% python3 -q
>>> import numpy as np
>>> np.set_printoptions(precision=3, suppress=True, linewidth=100, floatmode="fixed")
>>> m1 = np.load("block12.npy")
>>> print(m1)
[[ 0  0  2  1  0]
 [10  2  0  2  0]
 [ 0  0  0  1  0]]
>>> gram = m1.T @ m1
>>> print(np.round(np.linalg.eigvalsh(gram)[::-1], 3) + 0)
[108.077   5.180   0.743   0.000   0.000]
>>> print(np.trace(gram), (m1 ** 2).sum())
114 114
>>> print((m1 @ m1.T).shape)
(3, 3)
>>> print(np.linalg.matrix_rank(gram))
3
>>> print(np.diag(gram))
[100   4   4   6   0]
>>> print(np.allclose(gram, gram.T))
True
>>> A2 = np.array([[1, 3], [3, 1], [5, 0], [0, 1], [3, 1]])
>>> print(np.einsum("ik,kj->ji", m1, A2))
[[10 16  0]
 [ 1 34  1]]
>>> print(np.einsum("ij->j", m1))
[10  2  2  4  0]
>>> print(np.linalg.matrix_rank(m1 @ A2))
2
>>> print(np.einsum("ik,kj->ij", m1, A2))
[[10  1]
 [16 34]
 [ 0  1]]
>>> print(np.linalg.matrix_rank(np.vstack([m1, A2.T])))
5
>>> print(np.einsum("ij,ij->i", m1, m1))
[  5 108   1]
>>> U, s, Vh = np.linalg.svd(m1, full_matrices=False)
>>> print((s > 1e-8).sum())
3
>>> print(np.cumsum(s ** 2) / np.sum(s ** 2))
[0.948 0.993 1.000]
>>> print(s)
[10.396  2.276  0.862]
>>> print(np.round(U.T @ m1 @ Vh.T, 3) + 0)
[[10.396  0.000  0.000]
 [ 0.000  2.276  0.000]
 [ 0.000  0.000  0.862]]
>>> print(np.round(U.T @ U, 3) + 0)
[[1.000 0.000 0.000]
 [0.000 1.000 0.000]
 [0.000 0.000 1.000]]
>>> print(s / s[0])
[1.000 0.219 0.083]
>>> print(U.shape, s.shape, Vh.shape)
(3, 3) (3,) (3, 5)
>>> print(round(float(np.sqrt((s ** 2).sum())), 3), round(np.linalg.norm(m1), 3))
10.677 10.677
>>> print(np.round(Vh @ Vh.T, 3) + 0)
[[1.000 0.000 0.000]
 [0.000 1.000 0.000]
 [0.000 0.000 1.000]]
>>> A2 = m1 / np.sqrt((m1 ** 2).mean(axis=1, keepdims=True))
>>> print(np.linalg.norm(A2, axis=1))
[2.236 2.236 2.236]
>>> print(A2[1])
[2.152 0.430 0.000 0.430 0.000]
>>> J = np.load("w.npy")
>>> print(J)
[[1.000 0.000 0.000]
 [0.000 0.000 0.000]
 [0.000 0.000 0.000]]
>>> # column 0 is much longer than the rest
>>> U, s, Vh = np.linalg.svd(J)
>>> evecs = Vh[:(s > 1e-8).sum()]
>>> rng = np.random.default_rng(36363)
>>> x = J[0] + 4 * J[1] + rng.integers(2) * np.eye(3)[1]
>>> print(x)
[1.000 0.000 0.000]
>>> print(round(np.linalg.norm(x - evecs.T @ evecs @ x), 3))
0.0
>>> print(np.diag(evecs.T @ evecs))
[1.000 0.000 0.000]
>>> print(np.linalg.matrix_rank(np.vstack([J, x])))
1
>>> print(round(float(np.linalg.norm(J, 2) / np.linalg.norm(J)), 3))
1.0
>>> print(np.linalg.cond(J) > 100)
True
>>> print(np.linalg.matrix_rank(J, rtol=0.1))
1
>>> t = np.radians(72)
>>> R = np.eye(3)
>>> R[2, 2] = R[1, 1] = np.cos(t)
>>> R[2, 1], R[1, 2] = -np.sin(t), np.sin(t)
>>> print(R)
[[ 1.000  0.000  0.000]
 [ 0.000  0.309  0.951]
 [ 0.000 -0.951  0.309]]
>>> A2 = J @ R.T
>>> print(round(np.linalg.det(R), 3), np.round(np.trace(R), 3))
1.0 1.618
>>> print(A2)
[[1.000 0.000 0.000]
 [0.000 0.000 0.000]
 [0.000 0.000 0.000]]
>>> print(np.linalg.svd(J, compute_uv=False), np.linalg.svd(A2, compute_uv=False))
[1.000 0.000 0.000] [1.000 0.000 0.000]
>>> feats = np.load("run7.npy")
>>> print(feats)
[[5 9 2]
 [2 6 7]
 [5 3 9]
 [9 3 1]]
>>> A2 = np.array([[2, -5, -4], [-4, -4, 1], [5, -2, -5]])
>>> print(np.einsum("ij,ij->i", feats, feats))
[110  89 115  91]
>>> print(np.einsum("ik,kj->ij", feats, A2))
[[-16 -65 -21]
 [ 15 -48 -37]
 [ 43 -55 -62]
 [ 11 -59 -38]]
>>> K = np.load("data.npy")
>>> print(K)
[[4.000 3.000 3.000 3.000]
 [3.000 4.000 3.000 3.000]
 [3.000 3.000 4.000 3.000]
 [3.000 3.000 3.000 4.000]]
>>> f = np.array([2, 0])
>>> print(np.cross(m1[1, :3], m1[2, :3]))
[0 0 0]
>>> print(np.array([np.convolve(row, f, "same") for row in m1]))
[[ 0  0  4  2  0]
 [20  4  0  4  0]
 [ 0  0  0  2  0]]
>>> ev, evecs = np.linalg.eigh(K)
>>> print(np.linalg.eigvalsh(K + 5 * np.eye(4)))
[ 6.000  6.000  6.000 18.000]
>>> print(np.unique(ev.round(6) + 0, return_counts=True)[1])
[3 1]
>>> print(np.abs(evecs[:, -1]))
[0.500 0.500 0.500 0.500]
>>> print(round(float(ev.sum()), 3), np.trace(K))
16.0 16.0
>>> print(np.round(evecs.T @ K @ evecs, 3) + 0)
[[ 1.000  0.000  0.000  0.000]
 [ 0.000  1.000  0.000  0.000]
 [ 0.000  0.000  1.000  0.000]
 [ 0.000  0.000  0.000 13.000]]
>>> print(np.round(evecs.T @ evecs, 3) + 0)
[[1.000 0.000 0.000 0.000]
 [0.000 1.000 0.000 0.000]
 [0.000 0.000 1.000 0.000]
 [0.000 0.000 0.000 1.000]]
>>> A2 = K[0, 0] * K[1:] - np.outer(K[1:, 0], K[0])
>>> print(A2)
[[0.000 7.000 3.000 3.000]
 [0.000 3.000 7.000 3.000]
 [0.000 3.000 3.000 7.000]]
>>> print(np.linalg.matrix_rank(A2), np.linalg.matrix_rank(K))
3 4
>>> print(K[:, 0] / K[0, 0])
[1.000 0.750 0.750 0.750]
>>> Lm = np.linalg.cholesky(K)
>>> print(np.linalg.eigvalsh(K).min() > 0)
True
>>> print(K / np.sqrt(np.outer(np.diag(K), np.diag(K))))
[[1.000 0.750 0.750 0.750]
 [0.750 1.000 0.750 0.750]
 [0.750 0.750 1.000 0.750]
 [0.750 0.750 0.750 1.000]]
>>> print(round(np.prod(np.diag(Lm)) ** 2, 3), round(float(np.linalg.det(K)), 3))
13.0 13.0
>>> X = np.load("m.npy")
>>> print(X)
[[ 1 -1  1 -1]
 [ 1  0  0  0]]
>>> q, R = np.linalg.qr(feats)
>>> print(np.abs(np.diag(R)))
[11.619  7.899  8.526]
>>> print(q.shape, R.shape)
(4, 3) (3, 3)
>>> print(np.round(np.trace(q @ q.T), 3))
3.0
>>> x = np.array([2, 2, 2, 1])
>>> print(np.einsum("ij,j->i", X, x))
[1 2]
>>> print(X * x)
[[ 2 -2  2 -1]
 [ 2  0  0  0]]
>>> print(X @ np.ones(4))
[0.000 1.000]
>>> A2 = X + rng.integers(-2, 3, (2, 1)) @ rng.integers(-2, 3, (1, 4))
>>> print(A2)
[[-3 -1  1 -5]
 [-1  0  0 -2]]
>>> print(np.linalg.matrix_rank(A2 - X, tol=1e-8))
1
>>> print(np.round(np.linalg.svd(A2 - X, compute_uv=False), 3) + 0)
[6.325 0.000]
>>> print(A2 - X)
[[-4  0  0 -4]
 [-2  0  0 -2]]
>>> print(np.abs(A2 - X).sum(axis=1))
[8 4]
>>> print(X.reshape(2, -1))
[[ 1 -1  1 -1]
 [ 1  0  0  0]]
>>> print(X.reshape(-1, 2))
[[ 1 -1]
 [ 1 -1]
 [ 1  0]
 [ 0  0]]
>>> print(X.ravel(order="F"))
[ 1  1 -1  0  1  0 -1  0]
>>> t3 = X.reshape(2, 2, -1)
>>> print(t3[:, 0])
[[ 1 -1]
 [ 1  0]]
>>> print(np.einsum("ihd,ihd->ih", t3, t3))
[[2 2]
 [1 0]]
>>> print(t3.sum(axis=1))
[[ 2 -2]
 [ 1  0]]
>>> print(t3.transpose(1, 0, 2))
[[[ 1 -1]
  [ 1  0]]

 [[ 1 -1]
  [ 0  0]]]
>>> print(t3.shape)
(2, 2, 2)
>>> M = np.loadtxt("test2.csv", delimiter=",")
>>> print(M)
[[ 0.000  2.000  1.000]
 [ 0.000  0.000 -3.000]
 [ 0.000  0.000  0.000]]
>>> lab = rng.permutation(3)
>>> print(lab)
[0 1 2]
>>> A2 = M[lab][:, lab]
>>> print(A2)
[[ 0.000  2.000  1.000]
 [ 0.000  0.000 -3.000]
 [ 0.000  0.000  0.000]]
>>> print(np.sort(np.abs(np.linalg.eigvals(A2))))
[0.000 0.000 0.000]
>>> t3 = np.stack([m1, 2 * m1, m1[::-1]])
>>> print(np.linalg.norm(t3, axis=(1, 2)))
[10.677 21.354 10.677]
>>> print(np.linalg.matrix_rank(t3))
[3 3 3]
>>> print(np.linalg.matrix_rank(t3.reshape(3, -1)))
2
>>> print([round(float(x), 3) for x in np.linalg.svd(M, compute_uv=False)[:3]])
[3.257, 1.842, 0.0]
>>> print(np.linalg.matrix_rank(M, rtol=0.1))
2
>>> print(np.argsort(-np.linalg.norm(M, axis=0).round(6), kind="stable")[:3])
[2 1 0]
>>> print(np.linalg.cond(M) > 100)
True
>>> print(round(np.linalg.norm(M, 2) / np.linalg.norm(M), 3))
0.87
>>> A = np.array([[2, 1, 1, 2], [1, -4, 0, 0], [1, 0, 6, 2], [2, 0, 2, 0]])
>>> ev, evecs = np.linalg.eigh(A)
>>> print(np.linalg.eigvalsh(A + -3 * np.eye(4)))
[-7.191 -4.370 -0.550  4.110]
>>> print(np.unique(ev.round(6) + 0, return_counts=True)[1])
[1 1 1 1]
>>> print(np.abs(evecs[:, -1]))
[0.311 0.028 0.888 0.337]
>>> print(np.linalg.norm(A, axis=1))
[3.162 4.123 6.403 2.828]
>>> print(np.round(np.linalg.norm(A, "nuc"), 3))
15.121
>>> print(np.round(np.linalg.norm(A, 1), 3), round(float(np.linalg.norm(A, np.inf)), 3))
9.0 9.0
>>> print(A[1] @ A[0])
-2
>>> print(np.round(np.linalg.norm(A, 2), 3))
7.11
>>> print(round(float(np.linalg.norm(A[1] - A[0])), 3))
5.568
>>> lab = rng.permutation(4)
>>> print(lab)
[2 3 1 0]
>>> A2 = A[lab][:, lab]
>>> print(np.diag(A2))
[ 6  0 -4  2]
>>> print(np.allclose(A2, A))
False
>>> A2 = A + rng.integers(-2, 3, (4, 3)) @ rng.integers(-2, 3, (3, 4))
>>> print(A2)
[[ 6  5 -3  6]
 [-5 -8  4 -2]
 [ 1  0 10  4]
 [ 8  4  2  4]]
>>> print(A2 - A)
[[ 4  4 -4  4]
 [-6 -4  4 -2]
 [ 0  0  4  2]
 [ 6  4  0  4]]
>>> print(np.linalg.matrix_rank(A2 - A, tol=1e-8))
3
>>> print(np.abs(A2 - A).sum(axis=1))
[16 16  6 14]
>>> q, evecs = np.linalg.qr(A2[:, :3])[0], np.linalg.qr(A2[:, 3:])[0]
>>> s = np.linalg.svd(q.T @ evecs, compute_uv=False)
>>> print(round(np.linalg.norm(q @ q.T - evecs @ evecs.T, 2), 3))
1.0
>>> print(np.degrees(np.arccos(s.clip(0, 1))))
[23.343]
>>> E = np.load("out0.npy")
>>> print(E)
[[ 2  1  1 -3  2]
 [ 1  2  1 -3  0]
 [ 2  3  3 -9  3]
 [ 3  1  2 -6  1]
 [ 1  1  2 -6  2]]
>>> # looks like rank 4
>>> P = np.triu(np.array([[1, 0, 3], [5, 3, 4], [2, 5, 1]]), 1) + np.eye(3)
>>> A2 = P @ J @ np.linalg.inv(P)
>>> print(np.trace(A2), np.trace(J))
1.0 1.0
>>> print(np.poly(A2))
[ 1.000 -1.000  0.000  0.000]
>>> A2 = E / np.linalg.norm(E, axis=1, keepdims=True)
>>> gram = A2 @ A2.T
>>> print(np.argwhere(np.triu(np.abs(gram) > 0.95, 1)))
[[2 3]
 [2 4]]
>>> print(gram[4])
[0.913 0.876 0.989 0.950 1.000]
>>> print(np.linalg.norm(A2, axis=1))
[1.000 1.000 1.000 1.000 1.000]
>>> print(gram)
[[1.000 0.829 0.932 0.932 0.913]
 [0.829 1.000 0.927 0.904 0.876]
 [0.932 0.927 1.000 0.953 0.989]
 [0.932 0.904 0.953 1.000 0.950]
 [0.913 0.876 0.989 0.950 1.000]]
>>> print(np.argsort(-np.linalg.norm(E, axis=0).round(6), kind="stable")[:3])
[3 0 2]
>>> print(np.linalg.matrix_rank(E, rtol=0.1))
3
>>> print(np.linalg.cond(E) > 100)
True
>>> print(round(float(np.linalg.norm(E, 2) / np.linalg.norm(E)), 3))
0.982
>>> print(np.unique(E.round(6), axis=0).shape)
(5, 5)
>>> print(np.linalg.lstsq(E[:-1].T, E[-1])[2])
4
>>> print(round(np.trace(np.linalg.pinv(E) @ E), 3))
4.0
>>> A2 = np.array([[0, 2, 1], [1, 2, 2], [0, 2, 1], [0, 0, 0], [2, 0, 0]])
>>> print(np.einsum("ij,ij->i", E, E))
[ 19  15 112  51  46]
>>> print(np.einsum("ik,kj->ji", E, A2))
[[ 5  2  9  3  5]
 [ 8  8 16 12  8]
 [ 5  6 11  7  5]]
